>>> import numpy as np
>>> from numpy import linalg as LA
>>> np.set_printoptions(suppress=True, linewidth=160)
>>> rd = lambda a: np.round(a, 2) + 0
>>> arr = np.loadtxt("data.csv", delimiter=",")
>>> arr
array([[ 0. ,  1.7,  0.2, -1.3,  1.1, -0.8,  0.5, -1.1,  1. ],
       [ 0.7, -0.6, -1.1,  0.6, -0.2, -0.3, -2. , -0.6,  1. ],
       [-0.7,  1.1,  0.9,  0.1,  0.4, -1.2,  2. ,  0.8, -4.5],
       [-0.4, -0.5, -0.7, -0.2,  0.1, -0.2,  0.6,  0.8, -9. ],
       [-0.3, -0.1, -2.1, -2.4, -1. ,  0.4,  0.7,  0.3,  5.5],
       [-0.4, -0.6, -1.5, -1.1,  0.1,  0.4, -1.3,  1.7, -4.5],
       [ 0.5,  0.2, -1.3, -0.3,  1.4, -0.6, -0.2,  1.1,  0. ],
       [ 1.6, -0.1, -0.9,  2.3, -0.2, -0.9, -0.9, -0.8, -6.5],
       [ 0.1,  0.7, -0.2, -1.9, -0.9,  0.8, -0.4, -0.1, -7.5],
       [ 0.4,  0.6,  1.7, -0.5,  0.8, -1.1,  1.5,  0.5, -1.5],
       [ 1.4,  0.1,  0.4,  0.6, -1.3, -0.6, -1. ,  0.2, -3.5],
       [ 0.2,  0.5, -1. ,  0.2,  0.2,  0.8, -0.9,  0.2,  2. ],
       [-1.3,  1.1,  0. , -0.1,  0.7,  1.6, -0.5,  0.7, -0.5],
       [-2. , -0.2,  0.6, -0.2,  0.3, -0.1,  1. ,  0.2,  1. ],
       [ 0.1, -1.8,  1.1, -0.6, -1.3,  0.3,  0.9,  0.6,  1.5]])
>>> Y = np.c_[arr[:, :8] @ np.array([[-7, -2, 0, -3, -6, -9, 6, -6],
...     [-9, -4, 8, 4, 1, 4, 1, 0],
...     [-1, 7, 4, -5, 2, 8, -5, -1],
...     [-2, 8, -7, -7, -9, -3, -8, 0],
...     [-3, -6, -9, -9, -4, 4, 1, 4],
...     [-6, 0, -2, -9, -1, 2, -9, 1],
...     [-6, 8, -9, -5, 5, 3, -3, 2],
...     [1, -3, -4, -2, -6, 7, 4, 2]]), np.array([0, 3, 2, -3, 2, 3, -2, -2, 0, 1, -3, -3, 3, -3, 2])]
>>> rd(Y)
array([[-15.5, -15.1,  15.1,  11.9,  19.3,   8.9,  13.5,   2.2,   0. ],
       [ 14.2, -14.9,   9.4,  12.5, -17.7, -30.9,  10.4,  -9.4,   3. ],
       [-11.3,  15.3, -10.7,  -3.1,  11. ,  28.4,   0. ,   9.3,   2. ],
       [  6.5,  -1.9, -14.5,   0.4,   0.3,   4. ,   5.5,   6.1,  -3. ],
       [  6.6, -22.2,   8.3,  29.1,  24.4,  -6.3,  22.3,   2.3,   2. ],
       [ 18.7, -32.2,   0.1,  12.6,  -8.8,   1.7,  20.5,   5.5,   3. ],
       [ -1.7, -26.6, -15.5,  -0.5, -15.3,  -1.7,  23.9,   5.1,  -2. ],
       [ -3.4,   5.7,  -5.6,  -0.8, -30.2, -39.8,   3. , -13.8,  -2. ],
       [ -2.8, -17.1,  28.6,  19.9,  18.2,   2.1,  10.2,  -4.2,   0. ],
       [-13.2,  10.4,  -5.4,  -9.6,   8.5,  22.9,   6.7,   2. ,   1. ],
       [  1.4,   3.6,  19.3,  11.7, -13.3, -18.8,   9.6, -16.2,  -3. ],
       [ -5.1, -16.8,   2.5,   0.1, -11.8,  -7.3,   1.6,   0. ,  -3. ],
       [ -8.6, -12.9,   1.7, -10.6,  -1.3,  25.8, -15.3,  12.6,   3. ],
       [  9.5,  13. , -10.1,  -3.6,  17.5,  28. , -14.6,  14.9,  -3. ],
       [ 12.9,  23.1,  -5.2,  -5.5,  11. ,   4.8,  -6.2,  -3.6,   2. ]])
>>> print(LA.matrix_rank(Y))
9
>>> rd(LA.lstsq(arr, Y[:, 0])[0])
array([-7., -9., -1., -2., -3., -6., -6.,  1.,  0.])
